$ python3 -q
>>> import numpy as np
>>> from numpy import linalg as LA
>>> np.set_printoptions(precision=2, suppress=True, linewidth=100)
>>> tidy = lambda a: np.round(a, 2) + 0
>>> X = np.load("dump.npy")
>>> print(X)
[[ 1  3  1]
 [ 2 11  3]
 [ 4  3  6]]
>>> U, s = LA.svd(X)
Traceback (most recent call last):
  File "<python-input-6>", line 1, in <module>
    U, s = LA.svd(X)
    ^^^^
ValueError: too many values to unpack (expected 2)
>>> U, s, Vh = LA.svd(X, full_matrices=False)
>>> print(U.shape, s.shape, Vh.shape)
(3, 3) (3,) (3, 3)
>>> print(tidy(s / s[0]))
[1.   0.4  0.02]
>>> arr = np.loadtxt("w.csv", delimiter=",")
>>> print(arr)
[[10.  4.  6. -5. -2. -3.]
 [ 8.  8.  0. -4. -4.  0.]
 [ 6.  4.  8. -3. -2. -4.]
 [15.  6.  9. -5. -2. -3.]
 [12. 12.  0. -4. -4.  0.]
 [ 9.  6. 12. -3. -2. -4.]]
>>> blk = np.stack([arr, 4 * arr, arr[::-1]])
>>> print(LA.matrix_rank(blk))
[6 6 6]
>>> print(tidy(LA.norm(blk, axis=(1, 2))))
[ 38.54 154.14  38.54]
>>> print(blk.sum(axis=0))
[[ 59.  26.  42. -28. -12. -19.]
 [ 52.  52.   0. -24. -24.   0.]
 [ 45.  26.  49. -20. -12. -23.]
 [ 81.  34.  53. -28. -12. -19.]
 [ 68.  68.   0. -24. -24.   0.]
 [ 55.  34.  66. -20. -12. -23.]]
>>> E = np.load("x.npy")
>>> print(E)
[[ 2.    2.94  2.74]
 [ 2.17  3.05  3.02]
 [ 1.97  2.9   3.09]
 [ 8.99  5.96  5.16]
 [ 8.93  6.12  5.16]
 [ 9.    6.13  4.94]
 [ 9.23  7.84 -0.24]
 [ 8.99  8.05 -0.08]
 [ 8.94  7.82  0.15]]
>>> W1 = np.array([[-1, 0, -3, -3, -1], [-3, 2, -3, 0, -2], [-2, 1, -2, 0, -3]])
>>> coef = np.array([1, -3, 0, 2, 1])
>>> act = np.maximum(E @ W1 + coef, 0)
>>> print(LA.matrix_rank(act))
1
>>> print((act > 0).astype(int))
[[0 1 0 0 0]
 [0 1 0 0 0]
 [0 1 0 0 0]
 [0 1 0 0 0]
 [0 1 0 0 0]
 [0 1 0 0 0]
 [0 1 0 0 0]
 [0 1 0 0 0]
 [0 1 0 0 0]]
>>> W2 = np.array([[0, -3, 5], [-2, -3, -3], [-4, 1, -4], [-4, 3, -1], [5, -4, 2]])
>>> print(W1 @ W2)
[[ 19  -5   8]
 [ -2   8 -13]
 [ -9  13 -11]]
>>> print((act @ W2).round(6).argmax(axis=1))
[0 0 0 0 0 0 0 0 0]
>>> x = np.array([5, -1, -1])
>>> target = E @ x
>>> print(tidy(LA.solve(E.T @ E, E.T @ target)))
[ 5. -1. -1.]
>>> try:
...     LA.solve(E, target)
... except LA.LinAlgError as e:
...     print(repr(e))
... 
LinAlgError('Last 2 dimensions of the array must be square')
>>> rng = np.random.default_rng(8615)
>>> target = target + 0.05 * rng.normal(size=9)
>>> print(tidy(target))
[ 4.3   4.85  3.99 33.9  33.4  33.97 38.53 37.02 36.82]
>>> coef, *_ = LA.lstsq(E, target)
>>> print([round(float(LA.norm(LA.solve(E.T @ E + lam * np.eye(3), E.T @ target))), 2) for lam in (0, 1, 10, 100)])
[5.17, 4.73, 3.48, 2.69]
>>> print(tidy(coef))
[ 4.98 -0.98 -0.99]
>>> print(tidy(E.T @ (target - E @ coef)))
[0. 0. 0.]
>>> print(tidy(LA.norm(target - E @ coef)))
0.13
>>> data = rng.normal(size=(27, 3))
>>> data = 10 * data / LA.norm(data, axis=1, keepdims=True)
>>> print(tidy(data))
[[ 3.57  9.17  1.78]
 [ 9.85  0.75 -1.58]
 [-5.63  8.25  0.52]
 [ 6.26  6.56  4.21]
 [ 7.17 -6.81 -1.47]
 [-2.04 -6.93 -6.91]
 [ 4.56  8.21 -3.43]
 [-3.67 -8.12 -4.54]
 [ 0.61  9.98  0.35]
 [-4.82  4.55 -7.49]
 [ 1.87  3.68 -9.11]
 [ 3.96 -4.11 -8.21]
 [-4.14  2.62  8.72]
 [-6.82 -5.39 -4.94]
 [ 9.62  2.42  1.29]
 [-1.26 -9.53  2.76]
 [-4.71  1.04 -8.76]
 [ 5.5   2.1  -8.08]
 [-3.18 -3.75  8.71]
 [ 8.39 -5.44  0.05]
 [ 5.25  4.5  -7.23]
 [ 7.19  5.75 -3.89]
 [ 2.92 -9.19  2.65]
 [ 3.8   9.24  0.42]
 [ 1.73 -9.71  1.64]
 [ 1.67 -8.28  5.35]
 [ 7.6  -4.92  4.25]]
>>> Y = np.c_[data[:, :1] @ np.array([[-4]]), np.array([1, -1, 0, 3, 1, 2, -2, -2, -3, 1, -3, -3, -1, -1, -2, -2, 3, -3, 0, -2, 3, 1, 1, 0, 1, -2, 0])]
>>> print(tidy(Y))
[[-14.27   1.  ]
 [-39.38  -1.  ]
 [ 22.5    0.  ]
 [-25.04   3.  ]
 [-28.68   1.  ]
 [  8.17   2.  ]
 [-18.23  -2.  ]
 [ 14.67  -2.  ]
 [ -2.44  -3.  ]
 [ 19.29   1.  ]
 [ -7.47  -3.  ]
 [-15.85  -3.  ]
 [ 16.56  -1.  ]
 [ 27.27  -1.  ]
 [-38.46  -2.  ]
 [  5.04  -2.  ]
 [ 18.84   3.  ]
 [-22.01  -3.  ]
 [ 12.71   0.  ]
 [-33.55  -2.  ]
 [-20.98   3.  ]
 [-28.78   1.  ]
 [-11.68   1.  ]
 [-15.19   0.  ]
 [ -6.91   1.  ]
 [ -6.68  -2.  ]
 [-30.39   0.  ]]
>>> print(tidy(LA.norm(Y - data @ LA.lstsq(data, Y)[0], axis=0)))
[0.   9.85]
>>> print(LA.matrix_rank(np.c_[data, Y]))
4
>>> print(tidy(LA.norm(LA.qr(data)[0].T @ Y, axis=0) ** 2 / ((Y ** 2).sum(axis=0) + 1e-12)))
[1.   0.03]
>>> u, r1 = data[20], data[6]
>>> print(tidy(u @ u))
100.0
>>> p = (u @ r1) / (u @ u) * u
>>> print(LA.matrix_rank(np.outer(u, r1)))
1
>>> print(tidy(np.outer(u, r1)))
[[ 23.91  43.09 -18.  ]
 [ 20.51  36.97 -15.44]
 [-32.93 -59.35  24.79]]
>>> cen = data - data.mean(axis=0)
>>> evecs = LA.svd(cen)[2][:1]
>>> Y = cen - cen @ evecs.T @ evecs
>>> print(tidy(np.diag(evecs.T @ evecs)))
[0.02 0.94 0.04]
>>> print(tidy((cen @ evecs.T).std(axis=0)))
[6.68]
>>> print(tidy(np.cov(cen @ evecs.T, rowvar=False)))
46.27
>>> W0 = np.loadtxt("a.csv", delimiter=",")
>>> print(W0)
[[ 1. -1. -1.]
 [ 1. -1. -1.]
 [ 4.  2.  0.]]
>>> U, s, Vh = LA.svd(W0)
>>> print(np.argmax(s[:-1] / (s[1:] + 1e-6)) + 1)
2
>>> print(tidy(s))
[4.53 2.33 0.  ]
>>> Y = U[:, :2] @ np.diag(s[:2]) @ Vh[:2]
>>> print(LA.matrix_rank(Y))
2
>>> print(LA.matrix_rank(W0, rtol=0.05))
2
>>> print(tidy(LA.norm(W0 - Y, 2)), tidy(s[2]))
0.0 0.0
>>> print(tidy(Y))
[[ 1. -1. -1.]
 [ 1. -1. -1.]
 [ 4.  2.  0.]]
>>> labels = rng.permutation(3)
>>> print(labels)
[2 0 1]
>>> Y = W0[labels][:, labels]
>>> print(tidy(np.sort(np.abs(LA.eigvals(Y)))))
[0.   2.45 2.45]
>>> print(np.allclose(Y, W0))
False
>>> feats = np.load("case6.npy")
>>> print(feats)
[[0.5  0.   0.   0.5 ]
 [0.   0.67 0.33 0.  ]
 [0.   0.   1.   0.  ]
 [0.33 0.   0.   0.67]]
>>> x = np.array([5, 0, 2, -5])
>>> target = feats @ x
>>> coef, lr = np.zeros(4), 1 / LA.norm(feats, 2) ** 2
>>> for i in range(6):
...     coef -= lr * feats.T @ (feats @ coef - target)
...     if i % 1 == 0: print(i, round(LA.norm(feats @ coef - target), 2))
... 
0 1.17
1 1.12
2 1.09
3 1.06
4 1.04
5 1.01
>>> print(tidy(coef))
[ 0.07  0.05  1.98 -1.54]
>>> print(tidy(LA.norm(W0, 2) / LA.norm(W0)))
0.89
>>> print(np.argsort(-LA.norm(W0, axis=0).round(6), kind="stable")[:3])
[0 1 2]
>>> print(tidy((feats - feats.T) / 2))
[[ 0.    0.    0.    0.08]
 [ 0.    0.    0.16  0.  ]
 [ 0.   -0.16  0.    0.  ]
 [-0.08  0.    0.    0.  ]]
>>> print(tidy(np.abs(LA.eigvals(feats)).max()))
1.0
>>> print(tidy(np.sort(np.abs(LA.eigvals(feats)))))
[0.17 0.67 1.   1.  ]
>>> F = np.load("m.npy")
>>> print(F)
[[0 1]
 [1 0]]
>>> Q, evecs = LA.qr(F[:, :1])[0], LA.qr(F[:, 1:])[0]
>>> s = LA.svd(Q.T @ evecs, compute_uv=False)
>>> print(np.degrees(np.arccos(s.clip(0, 1))))
[90.]
>>> print(s)
[0.]
>>> print((s > 0.9).sum())
0
>>> print(tidy(LA.norm(Q @ Q.T - evecs @ evecs.T, 2)))
1.0
>>> print(np.trace(F @ F @ F) // 6)
0
>>> print(np.argwhere(np.triu(F)))
[[0 1]]
>>> print(F @ F)
[[1 0]
 [0 1]]
>>> L = np.diag(F.sum(axis=1)) - F
>>> print((LA.eigvalsh(L) < 1e-8).sum())
1
>>> print(tidy(LA.eigvalsh(L)))
[0. 2.]
>>> print(LA.matrix_rank(L))
1
>>> Y = F / np.sqrt((F ** 2).mean(axis=1, keepdims=True))
>>> print(LA.matrix_rank(F - F.mean(axis=1, keepdims=True)))
1
>>> print(tidy(LA.norm(Y, axis=1)))
[1.41 1.41]
>>> print(tidy(Y[1]))
[1.41 0.  ]
>>> print(LA.matrix_rank(Y) == LA.matrix_rank(F))
True
>>> ang = np.radians(135)
>>> r_ = np.eye(2)
>>> r_[1, 1] = r_[0, 0] = np.cos(ang)
>>> r_[1, 0], r_[0, 1] = -np.sin(ang), np.sin(ang)
>>> print(tidy(r_))
[[-0.71  0.71]
 [-0.71 -0.71]]
>>> Y = F @ r_.T
>>> print(tidy(LA.det(r_)), tidy(np.trace(r_)))
1.0 -1.41
>>> print(np.allclose(F @ F.T, Y @ Y.T))
True
>>> print(tidy(Y))
[[ 0.71 -0.71]
 [-0.71 -0.71]]
>>> print(np.allclose(LA.norm(F, axis=1), LA.norm(Y, axis=1)))
True
>>> print(tidy(np.abs(Y - F).max(axis=0)))
[1.71 1.71]
>>> W2 = np.sign(np.array([[1, 0, 1, 0], [2, 0, 2, 1], [0, 2, 0, 1], [3, 1, 1, 2]]))
>>> Y = (np.tril(W2, -1) + np.eye(4)) @ (np.triu(W2, 1) + np.eye(4))
>>> evals = np.array([9, 8, 9, 0])
>>> M = np.rint(Y * evals @ LA.inv(Y)) + 0
>>> print(M)
[[  9.   0.   0.   0.]
 [ 11.   7.  10.  -9.]
 [ 20.  -2.  28. -18.]
 [ 29.  -2.  28. -18.]]
>>> hat = np.triu(np.array([[3, 3, 2, 2], [3, 0, 0, 3], [0, 2, 1, 0], [2, 3, 0, 2]]), 1) + np.eye(4)
>>> Y = hat @ M @ LA.inv(hat)
>>> print(LA.matrix_rank(Y))
3
>>> print(tidy(np.poly(Y)))
[   1.  -26.  225. -648.    0.]
>>> Y = M + rng.integers(-2, 3, (4, 3)) @ rng.integers(-2, 3, (3, 4))
>>> print(Y)
[[ 10.  -2.   0.  -2.]
 [  9.   9.   9. -11.]
 [ 18.  -2.  26. -21.]
 [ 27.  -2.  26. -22.]]
>>> print(np.abs(Y - M).sum(axis=1))
[5. 7. 7. 8.]
>>> print(tidy(LA.svd(Y - M, compute_uv=False)))
[7.12 3.39 0.87 0.  ]
>>> print(LA.matrix_rank(Y - M, tol=1e-8))
3
>>> rank = LA.matrix_rank(M)
>>> print(rank)
3
>>> null = LA.svd(M)[2][rank:].T
>>> print([int(LA.matrix_rank(M[:, :j + 1])) for j in range(4)])
[1, 2, 3, 3]
>>> print(tidy(M @ null))
[[0.]
 [0.]
 [0.]
 [0.]]
>>> print(np.allclose(M @ null, 0))
True
>>> print([int(LA.matrix_rank(M[:i])) for i in range(1, len(M) + 1)])
[1, 2, 3, 3]
>>> print(tidy(np.trace(LA.pinv(M) @ M)))
3.0
>>> print(np.unique(M.round(6), axis=0).shape)
(4, 4)
>>> print(np.allclose(M[:-1].T @ LA.lstsq(M[:-1].T, M[-1])[0], M[-1]))
True
>>> print(tidy(M @ LA.pinv(M) @ M))
[[  9.   0.   0.   0.]
 [ 11.   7.  10.  -9.]
 [ 20.  -2.  28. -18.]
 [ 29.  -2.  28. -18.]]
>>> print(np.abs(np.diag(LA.qr(M)[1])) > 1e-9)
[ True  True  True False]
>>> x = np.array([-2, -3, -2])
>>> target = data @ x
>>> print(tidy(LA.lstsq(data, target)[0]))
[-2. -3. -2.]
>>> print(tidy(LA.solve(data.T @ data, data.T @ target)))
[-2. -3. -2.]
>>> try:
...     LA.solve(data, target)
... except LA.LinAlgError as e:
...     print("failed:", e)
... 
failed: Last 2 dimensions of the array must be square
>>> target = target + 0.02 * rng.normal(size=27)
>>> print(tidy(target))
[-38.2  -18.79 -14.55 -40.62   9.06  38.7  -26.94  40.78 -31.86  11.03   3.45  20.81 -17.04  39.67
 -29.06  25.6   23.82  -1.15   0.16  -0.58  -9.55 -23.88  16.46 -36.14  22.4   10.8   -8.94]
>>> coef, *_ = LA.lstsq(data, target)
>>> print(tidy(data.T @ (target - data @ coef)))
[0. 0. 0.]
>>> print(tidy(coef))
[-2. -3. -2.]
>>> print(coef.round())
[-2. -3. -2.]
>>> print([round(float(LA.norm(LA.solve(data.T @ data + lam * np.eye(3), data.T @ target))), 2) for lam in (0, 1, 10, 100)])
[4.12, 4.12, 4.08, 3.71]
